% python3 -q
>>> import numpy as np
>>> import numpy.linalg as la
>>> np.set_printoptions(suppress=True, linewidth=200)
>>> def rd(a):
...     return np.round(a, 1) + 0
... 
>>> arr = np.load("out8.npy")
>>> print(arr)
[[  8.8   9.4  -9.   12.4]
 [ -5.6  -8.8  17.    1.8]
 [  1.6  17.2  -9.1   4.4]
 [-19.1  -3.4   1.1   4.6]
 [-15.2 -11.8   2.4  -5. ]
 [  4.3   4.6  -4.6  18.4]
 [ -2.9  -0.4 -12.   15.7]
 [ 13.5 -12.   -3.9  -7.6]
 [ -3.5 -11.    1.5 -16.3]
 [  0.5  -5.3   8.3  17.4]
 [  6.4  -1.9   7.1  17.5]
 [ -7.7  15.9  -0.5   9.3]
 [  9.2 -10.6  -2.8 -14. ]
 [-14.3 -12.2  -1.5  -6.8]
 [ -3.2  17.2   1.8   9.5]
 [ -0.1  17.1   7.5   7.1]
 [ -3.6 -12.6   1.7 -15. ]
 [ -4.8   9.5   5.9  15.9]
 [ 12.4  -9.8 -11.1  -5. ]
 [ 15.7   5.8   9.9  -4.7]
 [ 15.2  -2.9  12.6   1.3]
 [-18.2  -5.    3.5   5.6]]
>>> Ac = arr - arr.mean(axis=0)
>>> evecs = la.svd(Ac)[2][:2]
>>> M2 = Ac - Ac @ evecs.T @ evecs
>>> print(rd(np.diag(evecs.T @ evecs)))
[1.  0.5 0.  0.5]
>>> print(rd(la.norm(M2) / la.norm(Ac)))
0.5
>>> gram = arr.T @ arr
>>> print((arr @ arr.T).shape)
(22, 22)
>>> print(np.allclose(gram, gram.T))
True
>>> print(rd(la.svd(arr, compute_uv=False) ** 2))
[4052.4 2408.  1311.1 1029.2]
>>> w1 = np.array([[-2, 0], [0, -2], [0, -3], [2, 2]])
>>> b = np.array([-3, 0])
>>> hid = np.maximum(arr @ w1 + b, 0)
>>> print(la.matrix_rank(hid))
2
>>> print((hid > 0).astype(int))
[[1 1]
 [1 0]
 [1 1]
 [1 1]
 [1 1]
 [1 1]
 [1 1]
 [0 1]
 [0 0]
 [1 1]
 [1 1]
 [1 0]
 [0 1]
 [1 1]
 [1 0]
 [1 0]
 [0 0]
 [1 0]
 [0 1]
 [0 0]
 [0 0]
 [1 1]]
>>> Z = np.array([[0, 3, -3], [-1, 0, -3]])
>>> print((hid @ Z).round(6).argmax(axis=1))
[1 1 1 1 1 1 1 1 0 1 1 1 1 1 1 1 0 1 1 0 0 1]
>>> M2 = np.c_[arr[:, :1] @ np.array([[7]]), np.array([3, 0, 3, 1, 1, 2, 3, 2, 2, 1, 0, 3, 1, 1, 0, 3, 0, 3, 3, 3, 3, 2])]
>>> print(rd(M2))
[[  61.6    3. ]
 [ -39.2    0. ]
 [  11.2    3. ]
 [-133.7    1. ]
 [-106.4    1. ]
 [  30.1    2. ]
 [ -20.3    3. ]
 [  94.5    2. ]
 [ -24.5    2. ]
 [   3.5    1. ]
 [  44.8    0. ]
 [ -53.9    3. ]
 [  64.4    1. ]
 [-100.1    1. ]
 [ -22.4    0. ]
 [  -0.7    3. ]
 [ -25.2    0. ]
 [ -33.6    3. ]
 [  86.8    3. ]
 [ 109.9    3. ]
 [ 106.4    3. ]
 [-127.4    2. ]]
>>> print(la.matrix_rank(M2))
2
>>> print(rd(la.lstsq(arr, M2[:, 0])[0]))
[7. 0. 0. 0.]
>>> r0, g = arr[6], arr[14]
>>> print(rd(r0 @ r0))
399.1
>>> p = (r0 @ g) / (r0 @ r0) * r0
>>> print(rd(p))
[-0.9 -0.1 -3.9  5.1]
>>> print(la.matrix_rank(np.outer(r0, g)))
1
>>> print(rd(np.outer(r0, g)))
[[   9.3  -49.9   -5.2  -27.6]
 [   1.3   -6.9   -0.7   -3.8]
 [  38.4 -206.4  -21.6 -114. ]
 [ -50.2  270.    28.3  149.2]]
>>> print(rd(g - p))
[-2.3 17.3  5.7  4.4]
>>> print(rd((g - p) @ r0))
0.0
>>> F = np.loadtxt("case16.csv", delimiter=",")
>>> print(F)
[[-2. -2.  0.]
 [ 0.  0.  2.]
 [-2. -2.  0.]
 [ 2.  2.  4.]
 [-1. -1.  1.]]
>>> r0 = np.array([2, 2, -3])
>>> print(np.cross(F[1, :3], F[2, :3]))
[ 4. -4.  0.]
>>> print(np.polyval(r0, F[1]))
[-3. -3.  9.]
>>> print(np.array([np.convolve(row, r0, "same") for row in F]))
[[-8.  2.  6.]
 [ 0.  4.  4.]
 [-8.  2.  6.]
 [ 8.  6.  2.]
 [-4.  3.  5.]]
>>> print(np.convolve(F[1], r0))
[ 0.  0.  4.  4. -6.]
>>> print(np.argsort(-la.norm(F, axis=0).round(6), kind="stable")[:3])
[2 0 1]
>>> A = np.loadtxt("x.csv", delimiter=",")
>>> print(rd(A))
[[-1.2  1.6  1. ]
 [-1.7 -0.2  0.1]
 [-1.7  1.4  0.9]]
>>> M2 = np.array([[1, 3, 1], [2, 0, 2]])
>>> Z = np.kron(M2, A)
>>> print(la.matrix_rank(Z))
4
>>> print(Z.shape)
(6, 9)
>>> print(rd(la.norm(Z, 2)), rd(la.norm(M2, 2) * la.norm(A, 2)))
12.8 12.8
>>> print(rd(Z))
[[-1.2  1.6  1.  -3.7  5.   2.9 -1.2  1.6  1. ]
 [-1.7 -0.2  0.1 -5.  -0.7  0.3 -1.7 -0.2  0.1]
 [-1.7  1.4  0.9 -5.1  4.3  2.7 -1.7  1.4  0.9]
 [-2.5  3.3  1.9  0.   0.   0.  -2.5  3.3  1.9]
 [-3.3 -0.4  0.2  0.   0.   0.  -3.3 -0.4  0.2]
 [-3.4  2.9  1.8  0.   0.   0.  -3.4  2.9  1.8]]
